$ python -q
>>> import numpy as np
>>> from numpy import linalg as LA
>>> np.set_printoptions(precision=2, suppress=True, linewidth=100, floatmode="fixed")
>>> X = np.array([[13.0, 10.0, 10.0, -5.0],
...     [-4.0, -4.0, -4.0, 2.0],
...     [-12.0, -6.0, -9.0, 6.0],
...     [-2.0, 4.0, -2.0, 4.0]])
>>> X
array([[ 13.00,  10.00,  10.00,  -5.00],
       [ -4.00,  -4.00,  -4.00,   2.00],
       [-12.00,  -6.00,  -9.00,   6.00],
       [ -2.00,   4.00,  -2.00,   4.00]])
>>> np.unique(X.round(6), axis=0).shape
(4, 4)
>>> LA.lstsq(X[:-1].T, X[-1])[2]
np.int32(3)
>>> X @ LA.pinv(X) @ X
array([[ 13.00,  10.00,  10.00,  -5.00],
       [ -4.00,  -4.00,  -4.00,   2.00],
       [-12.00,  -6.00,  -9.00,   6.00],
       [ -2.00,   4.00,  -2.00,   4.00]])
>>> data = np.array([[8.0, 0.02, 0.03, -8.06],
...     [-12.04, 3.0, -2.97, -6.01],
...     [-8.1, 6.1, 4.02, -2.03],
...     [-6.0, 6.94, 7.89, 2.97],
...     [-8.02, 3.93, 6.0, 9.96],
...     [-0.07, -4.91, -5.01, 4.11],
...     [-0.08, 12.97, 16.96, 0.03],
...     [-6.02, -2.03, -2.97, 4.93],
...     [-11.97, 2.03, -2.1, -0.01],
...     [1.93, 12.1, 13.03, -9.0],
...     [3.99, -1.0, 1.01, 1.99],
...     [7.99, 1.99, 8.06, 6.0],
...     [0.01, -14.97, -14.97, 11.97],
...     [5.93, -3.93, -0.98, 5.01]])
>>> dist = LA.norm(data[:, None] - data[None], axis=-1)
>>> np.flatnonzero(dist[7] < dist.mean() / 2)
array([5, 7])
>>> np.unravel_index(dist.round(6).argmax(), dist.shape)
(np.int64(9), np.int64(12))
>>> dist.mean(axis=1).argmax()
np.int64(12)
>>> labels = data[:, 3] > np.median(data[:, 3])
>>> f = data[labels].mean(axis=0) - data[~labels].mean(axis=0)
>>> labels.astype(int)
array([0, 0, 0, 1, 1, 1, 0, 1, 0, 0, 0, 1, 1, 1])
>>> np.round((((data - data.mean(axis=0)) @ f > 0) == labels).mean(), 2)
np.float64(0.86)
>>> np.argsort(-np.abs(f).round(6), kind="stable")
array([3, 1, 2, 0])
>>> Ac = data - data.mean(axis=0)
>>> evecs = LA.svd(Ac)[2][:3]
>>> other = Ac - Ac @ evecs.T @ evecs
>>> np.diag(evecs.T @ evecs)
array([0.95, 0.43, 0.67, 0.95])
>>> (Ac @ evecs.T).std(axis=0)
array([10.72,  6.90,  5.25])
>>> W0 = np.load("layer2.npy")
>>> W0.round(2) + 0
array([[  5.83, -14.64,  11.66],
       [  4.40, -10.68,   8.80],
       [  2.92,  -6.57,   5.85],
       [  1.28,  -2.06,   2.56],
       [  0.80,  -0.89,   1.61],
       [  0.31,   0.00,   0.61],
       [ -0.55,  -0.89,  -1.10],
       [ -4.42,  -1.69,  -8.84],
       [ -4.66,  -1.59,  -9.32],
       [ -7.39,  -0.03, -14.78]])
>>> U, s, vt = LA.svd(W0)
>>> evecs = vt[:(s > 1e-8).sum()]
>>> rng = np.random.default_rng(289)
>>> x = W0[7] + -3 * W0[6] + rng.integers(2) * np.eye(3)[0]
>>> x
array([-1.76,  0.99, -5.52])
>>> np.diag(evecs.T @ evecs)
array([0.20, 1.00, 0.80])
>>> LA.matrix_rank(np.vstack([W0, x]))
np.int64(3)
>>> np.round(evecs.T @ evecs, 2) + 0
array([[0.20, 0.00, 0.40],
       [0.00, 1.00, 0.00],
       [0.40, 0.00, 0.80]])
>>> rk = LA.matrix_rank(W0)
>>> rk
np.int64(2)
>>> null = LA.svd(W0)[2][rk:].T
>>> np.allclose(W0 @ null, 0)
True
>>> [int(LA.matrix_rank(W0[:, :j + 1])) for j in range(3)]
[1, 2, 2]
>>> null.shape
(3, 1)
>>> LA.matrix_rank(W0.T @ W0), LA.matrix_rank(W0 @ W0.T)
(np.int64(2), np.int64(2))
>>> np.round(null[:, 0] / null[np.abs(null[:, 0]).round(6).argmax(), 0], 2) + 0
array([ 1.00,  0.00, -0.50])
>>> LA.matrix_rank(W0, rtol=0.1)
np.int64(2)
>>> np.argsort(-LA.norm(W0, axis=0).round(6), kind="stable")[:3]
array([2, 1, 0])
>>> LA.cond(W0) > 100
np.True_
>>> round(float(LA.norm(W0, 2) / LA.norm(W0)), 2)
0.9
>>> [round(float(x), 2) for x in LA.svd(W0, compute_uv=False)[:3]]
[31.11, 14.73, 0.0]
>>> dist = LA.norm(W0[:, None] - W0[None], axis=-1)
>>> dist[5].round(6).argsort(kind="stable")[:4]
array([5, 4, 6, 3])
>>> np.flatnonzero(dist[5] < dist.mean() / 2)
array([3, 4, 5, 6])
>>> (dist + 1e9 * np.eye(10)).round(6).argmin(axis=1)
array([1, 0, 1, 4, 5, 4, 5, 8, 7, 8])
>>> dist[:5, :5]
array([[ 0.00,  5.09, 10.36, 16.17, 17.76],
       [ 5.09,  0.00,  5.27, 11.08, 12.67],
       [10.36,  5.27,  0.00,  5.81,  7.40],
       [16.17, 11.08,  5.81,  0.00,  1.59],
       [17.76, 12.67,  7.40,  1.59,  0.00]])
>>> LA.matrix_rank(dist ** 2)
np.int64(4)
>>> LA.norm(W0, axis=1)
array([19.60, 14.52,  9.27,  3.53,  2.01,  0.69,  1.52, 10.02, 10.54, 16.52])
>>> dist.shape
(10, 10)
>>> dist.mean(axis=1).argmax()
np.int64(0)
>>> K = np.array([[0.02, 0.13, 0.06, -0.12, 0.2, -0.14, 0.01],
...     [3.13, -1.05, 8.02, -3.06, 3.0, -0.93, -7.97],
...     [-13.01, -0.91, -2.28, 3.09, -3.02, 1.05, -4.11],
...     [-4.98, 7.16, 4.02, 4.97, -4.96, -5.13, -7.98],
...     [-2.15, 10.09, -4.86, 7.93, -8.0, -4.97, 4.03],
...     [-0.97, -9.09, 1.92, -5.93, 6.01, 5.11, -2.05]])
>>> LA.norm(K, axis=1).argmax()
np.int64(4)
>>> LA.norm(K, axis=0)
array([14.47, 15.42, 10.63, 11.90, 11.95,  8.89, 12.83])
>>> round(float(LA.norm(K, "nuc")), 2)
55.8
>>> [round(float(x), 2) for x in LA.svd(K, compute_uv=False)[:3]]
[25.01, 16.33, 14.01]
>>> round(LA.norm(K, 2) / LA.norm(K), 2)
np.float64(0.76)
>>> LA.cond(K) > 100
np.True_
>>> F = np.loadtxt("run7.csv", delimiter=",")
>>> F
array([[ 4.00,  0.00,  5.00,  2.00,  1.00,  2.00, 15.00],
       [ 3.00,  4.00,  1.00,  2.00,  1.00,  0.00,  3.00],
       [ 2.00,  1.00,  5.00,  1.00,  3.00,  1.00, 15.00],
       [ 0.00,  2.00,  3.00,  2.00,  5.00,  0.00,  9.00],
       [ 4.00,  4.00,  4.00,  3.00,  3.00,  5.00, 12.00],
       [ 1.00,  4.00,  3.00,  2.00,  4.00,  4.00,  9.00],
       [ 2.00,  5.00,  5.00,  0.00,  4.00,  2.00, 15.00],
       [ 0.00,  2.00,  5.00,  0.00,  1.00,  4.00, 15.00],
       [ 1.00,  3.00,  2.00,  5.00,  1.00,  3.00,  6.00],
       [ 2.00,  0.00,  5.00,  5.00,  5.00,  0.00, 15.00],
       [ 2.00,  3.00,  0.00,  3.00,  0.00,  2.00,  0.00],
       [ 3.00,  0.00,  2.00,  5.00,  1.00,  3.00,  6.00],
       [ 0.00,  5.00,  2.00,  5.00,  1.00,  0.00,  6.00]])
>>> X[0] @ X[2]
np.float64(-336.0)
>>> LA.norm(X, axis=1)
array([19.85,  7.21, 17.23,  6.32])
>>> LA.norm(X, axis=1).argmax()
np.int64(0)
>>> W1 = np.array([[-1, 2, 0, -2, 1, 1],
...     [2, -1, 0, -1, 2, 2],
...     [2, -1, -2, 2, 1, 2],
...     [-2, 1, 1, -1, 1, 1],
...     [-1, 2, 0, 1, 2, -2],
...     [1, 0, 0, 1, 0, -2],
...     [-2, -2, -2, -2, 2, 0]])
>>> b = np.array([3, -2, -2, 3, 0, -2])
>>> H = np.maximum(F @ W1 + b, 0)
>>> LA.matrix_rank(H)
np.int64(3)
>>> C = np.array([[2, -3, 0],
...     [1, 1, 0],
...     [1, 3, -5],
...     [3, 3, 1],
...     [5, -5, -3],
...     [-2, -4, 0]])
>>> H @ C
array([[ 199.00, -247.00, -129.00],
       [  88.00, -154.00,  -66.00],
       [ 220.00, -250.00, -138.00],
       [ 185.00, -185.00, -111.00],
       [ 235.00, -265.00, -147.00],
       [ 200.00, -200.00, -120.00],
       [ 259.00, -307.00, -165.00],
       [ 201.00, -213.00, -123.00],
       [ 128.00, -164.00,  -84.00],
       [ 250.00, -280.00, -156.00],
       [  54.00,  -79.00,  -38.00],
       [ 116.00, -128.00,  -72.00],
       [ 125.00, -215.00,  -93.00]])
>>> gram = np.cov(data, rowvar=False)
>>> gram.shape
(4, 4)
>>> rk = LA.matrix_rank(F)
>>> rk
np.int64(6)
>>> null = LA.svd(F)[2][rk:].T
>>> LA.matrix_rank(F.T @ F), LA.matrix_rank(F @ F.T)
(np.int64(6), np.int64(6))
>>> [int(LA.matrix_rank(np.delete(F, i, axis=0))) for i in range(13)]
[6, 6, 6, 6, 6, 6, 6, 6, 6, 6, 6, 6, 6]
>>> [int(LA.matrix_rank(F[:i])) for i in range(1, len(F) + 1)]
[1, 2, 3, 4, 5, 6, 6, 6, 6, 6, 6, 6, 6]
>>> other = F[0, 0] * F[1:] - np.outer(F[1:, 0], F[0])
>>> other
array([[  0.00,  16.00, -11.00,   2.00,   1.00,  -6.00, -33.00],
       [  0.00,   4.00,  10.00,   0.00,  10.00,   0.00,  30.00],
       [  0.00,   8.00,  12.00,   8.00,  20.00,   0.00,  36.00],
       [  0.00,  16.00,  -4.00,   4.00,   8.00,  12.00, -12.00],
       [  0.00,  16.00,   7.00,   6.00,  15.00,  14.00,  21.00],
       [  0.00,  20.00,  10.00,  -4.00,  14.00,   4.00,  30.00],
       [  0.00,   8.00,  20.00,   0.00,   4.00,  16.00,  60.00],
       [  0.00,  12.00,   3.00,  18.00,   3.00,  10.00,   9.00],
       [  0.00,   0.00,  10.00,  16.00,  18.00,  -4.00,  30.00],
       [  0.00,  12.00, -10.00,   8.00,  -2.00,   4.00, -30.00],
       [  0.00,   0.00,  -7.00,  14.00,   1.00,   6.00, -21.00],
       [  0.00,  20.00,   8.00,  20.00,   4.00,   0.00,  24.00]])
>>> np.flatnonzero(~other.round(6).any(axis=1))
array([], dtype=int64)
>>> LA.matrix_rank(other), LA.matrix_rank(F)
(np.int64(5), np.int64(6))
>>> mat = np.load("block7.npy")
>>> mat.round(2) + 0
array([[ 0.86,  0.14,  0.16,  0.11,  0.05,  0.00, -0.15,  0.00, -0.06, -0.17, -0.05, -0.04],
       [ 0.14,  0.64, -0.24,  0.15,  0.07,  0.01,  0.25,  0.12, -0.08,  0.06,  0.00,  0.20],
       [ 0.16, -0.24,  0.51,  0.02, -0.23,  0.02, -0.09,  0.24, -0.09,  0.19,  0.05, -0.01],
       [ 0.11,  0.15,  0.02,  0.46,  0.03, -0.09,  0.12,  0.01,  0.19,  0.26,  0.03, -0.29],
       [ 0.05,  0.07, -0.23,  0.03,  0.14,  0.02,  0.00, -0.18,  0.05, -0.12, -0.05, -0.09],
       [ 0.00,  0.01,  0.02, -0.09,  0.02,  0.91,  0.13,  0.12, -0.03, -0.09, -0.10, -0.16],
       [-0.15,  0.25, -0.09,  0.12,  0.00,  0.13,  0.23,  0.07, -0.09,  0.12,  0.15, -0.04],
       [ 0.00,  0.12,  0.24,  0.01, -0.18,  0.12,  0.07,  0.50,  0.22,  0.04,  0.12,  0.25],
       [-0.06, -0.08, -0.09,  0.19,  0.05, -0.03, -0.09,  0.22,  0.83, -0.14, -0.08, -0.03],
       [-0.17,  0.06,  0.19,  0.26, -0.12, -0.09,  0.12,  0.04, -0.14,  0.53, -0.22, -0.08],
       [-0.05,  0.00,  0.05,  0.03, -0.05, -0.10,  0.15,  0.12, -0.08, -0.22,  0.85, -0.14],
       [-0.04,  0.20, -0.01, -0.29, -0.09, -0.16, -0.04,  0.25, -0.03, -0.08, -0.14,  0.55]])
>>> round(float(np.trace(LA.pinv(mat) @ mat)), 2)
7.0
>>> LA.lstsq(mat[:-1].T, mat[-1])[2]
np.int32(7)
>>> np.round(mat @ LA.pinv(mat) @ mat, 2) + 0
array([[ 0.86,  0.14,  0.16,  0.11,  0.05,  0.00, -0.15,  0.00, -0.06, -0.17, -0.05, -0.04],
       [ 0.14,  0.64, -0.24,  0.15,  0.07,  0.01,  0.25,  0.12, -0.08,  0.06,  0.00,  0.20],
       [ 0.16, -0.24,  0.51,  0.02, -0.23,  0.02, -0.09,  0.24, -0.09,  0.19,  0.05, -0.01],
       [ 0.11,  0.15,  0.02,  0.46,  0.03, -0.09,  0.12,  0.01,  0.19,  0.26,  0.03, -0.29],
       [ 0.05,  0.07, -0.23,  0.03,  0.14,  0.02,  0.00, -0.18,  0.05, -0.12, -0.05, -0.09],
       [ 0.00,  0.01,  0.02, -0.09,  0.02,  0.91,  0.13,  0.12, -0.03, -0.09, -0.10, -0.16],
       [-0.15,  0.25, -0.09,  0.12,  0.00,  0.13,  0.23,  0.07, -0.09,  0.12,  0.15, -0.04],
       [ 0.00,  0.12,  0.24,  0.01, -0.18,  0.12,  0.07,  0.50,  0.22,  0.04,  0.12,  0.25],
       [-0.06, -0.08, -0.09,  0.19,  0.05, -0.03, -0.09,  0.22,  0.83, -0.14, -0.08, -0.03],
       [-0.17,  0.06,  0.19,  0.26, -0.12, -0.09,  0.12,  0.04, -0.14,  0.53, -0.22, -0.08],
       [-0.05,  0.00,  0.05,  0.03, -0.05, -0.10,  0.15,  0.12, -0.08, -0.22,  0.85, -0.14],
       [-0.04,  0.20, -0.01, -0.29, -0.09, -0.16, -0.04,  0.25, -0.03, -0.08, -0.14,  0.55]])
